>>> import numpy as np
>>> import numpy.linalg as la
>>> np.set_printoptions(suppress=True, linewidth=140)
>>> mat = np.load("layer4.npy")
>>> mat
array([[  4.082,  -0.84 ,  12.123,   6.918],
       [  3.524,   5.647,   2.554,   6.177],
       [-14.221,   1.293,  -2.213,  -3.915],
       [  1.767,   1.438,   4.607,   4.596],
       [ -3.21 ,   1.549,  -8.876, -10.959],
       [  6.507,  -5.084,  -4.565,   8.794],
       [ -3.408,   0.005,  -8.643, -13.629],
       [ -1.672,   5.218,   7.942,   2.613],
       [  0.496,   1.65 ,   2.523,   4.424],
       [  5.902,  -7.551,   8.185,   7.392],
       [  3.506,  -1.523,  -5.562, -12.996],
       [ -0.178,   6.515,   3.37 ,   6.592],
       [  3.539,  -2.316,   9.15 ,  -9.108],
       [  0.77 ,   5.893, -10.991,   0.571],
       [ -7.384,  -8.24 , -26.14 ,   3.323],
       [ -0.961,  -2.966,   6.765,  -3.005],
       [ -0.641,  -0.855, -11.133,   4.465],
       [  3.502,  -1.838,   8.323,   3.084],
       [  5.099,   2.112,   2.916,  11.112],
       [ -6.464,  -0.4  , -16.429,  -4.118],
       [ -1.619,   0.324,   5.152,  -0.434],
       [  6.   ,   2.758,  10.73 ,  14.051],
       [  0.074,   2.963,   9.849,  -1.737],
       [  9.226,  -8.708,   0.962,   3.702]])
>>> z = mat[:, 3] > np.median(mat[:, 3])
>>> f = mat[z].mean(axis=0) - mat[~z].mean(axis=0)
>>> f.round(3)
array([ 4.547, -1.613,  0.972, 11.265])
>>> ((mat - mat.mean(axis=0)) @ f > 0).astype(int)
array([1, 1, 0, 1, 0, 1, 0, 1, 1, 1, 0, 1, 0, 0, 0, 0, 1, 1, 1, 0, 0, 1, 0, 1])
>>> np.argsort(-np.abs(f).round(6), kind="stable")
array([3, 0, 1, 2])
>>> arr = np.load("test9.npy")
>>> arr
array([[ 0., -3.,  0.],
       [-3., -1., -3.],
       [ 0., -3.,  2.]])
>>> w, evecs = la.eigh(arr)
>>> w.round(3)
array([-4.431,  0.896,  4.535])
>>> [round(float(la.det(arr[:i, :i])), 2) + 0 for i in range(1, 4)]
[0.0, -9.0, -18.0]
>>> np.round(la.eigvalsh(arr).min(), 3)
np.float64(-4.431)
>>> m1 = np.array([[-1, 0, -1, 1],
...     [-1, -2, -1, -1],
...     [-1, -2, 1, -1],
...     [-1, -1, 1, 2],
...     [2, 0, -2, -2],
...     [-1, 2, 0, 1],
...     [0, -1, 1, 0],
...     [2, -2, -1, -1]])
>>> m1
array([[-1,  0, -1,  1],
       [-1, -2, -1, -1],
       [-1, -2,  1, -1],
       [-1, -1,  1,  2],
       [ 2,  0, -2, -2],
       [-1,  2,  0,  1],
       [ 0, -1,  1,  0],
       [ 2, -2, -1, -1]])
>>> W1 = np.array([[0, 2, 3, 3, 3], [3, 3, 1, 3, 2], [1, 3, 0, 1, 0], [2, 1, 1, 0, 2]])
>>> beta = np.array([-2, -2, 3, 0, 3])
>>> act = np.maximum(m1 @ W1 + beta, 0)
>>> act
array([[0, 0, 1, 0, 2],
       [0, 0, 0, 0, 0],
       [0, 0, 0, 0, 0],
       [0, 0, 1, 0, 2],
       [0, 0, 7, 4, 5],
       [6, 3, 3, 3, 6],
       [0, 0, 2, 0, 1],
       [0, 0, 6, 0, 3]])
>>> (act > 0).astype(int)
array([[0, 0, 1, 0, 1],
       [0, 0, 0, 0, 0],
       [0, 0, 0, 0, 0],
       [0, 0, 1, 0, 1],
       [0, 0, 1, 1, 1],
       [1, 1, 1, 1, 1],
       [0, 0, 1, 0, 1],
       [0, 0, 1, 0, 1]])
>>> C = np.array([[1, 0, 5], [0, 4, 4], [7, 0, 6], [9, 9, 2], [3, 3, 3]])
>>> W1 @ C
array([[57, 44, 41],
       [43, 45, 45],
       [10, 21, 19],
       [15, 10, 26]])
>>> (act @ C).round(6).argmax(axis=1)
array([0, 0, 0, 0, 0, 2, 0, 0])
>>> rng = np.random.default_rng(1654)
>>> Y = m1 + rng.integers(-2, 3, (8, 2)) @ rng.integers(-2, 3, (2, 4))
>>> Y
array([[ 2,  2,  1, -3],
       [-2, -6,  0,  2],
       [-4, -6,  0,  4],
       [ 0, -3,  3,  2],
       [ 0, -2, -3,  1],
       [-3, -2,  0,  5],
       [ 2,  3,  1, -4],
       [ 5,  0,  1, -5]])
>>> Y - m1
array([[ 3,  2,  2, -4],
       [-1, -4,  1,  3],
       [-3, -4, -1,  5],
       [ 1, -2,  2,  0],
       [-2, -2, -1,  3],
       [-2, -4,  0,  4],
       [ 2,  4,  0, -4],
       [ 3,  2,  2, -4]])
>>> la.matrix_rank(Y - m1, tol=1e-8)
np.int64(2)
>>> vec = np.array([-2, -3, -4, -3])
>>> rhs = Y @ vec
>>> beta, lr = np.zeros(4), 1 / la.norm(Y, 2) ** 2
>>> for i in range(5):
...     beta -= lr * Y.T @ (Y @ beta - rhs)
...     if i % 1 == 0: print(i, round(la.norm(Y @ beta - rhs), 3))
... 
0 21.799
1 19.908
2 18.235
3 16.75
4 15.425
>>> round(la.cond(Y), 3)
np.float64(7.21)
>>> beta.round(3)
array([-0.23 , -1.7  , -1.397, -0.23 ])
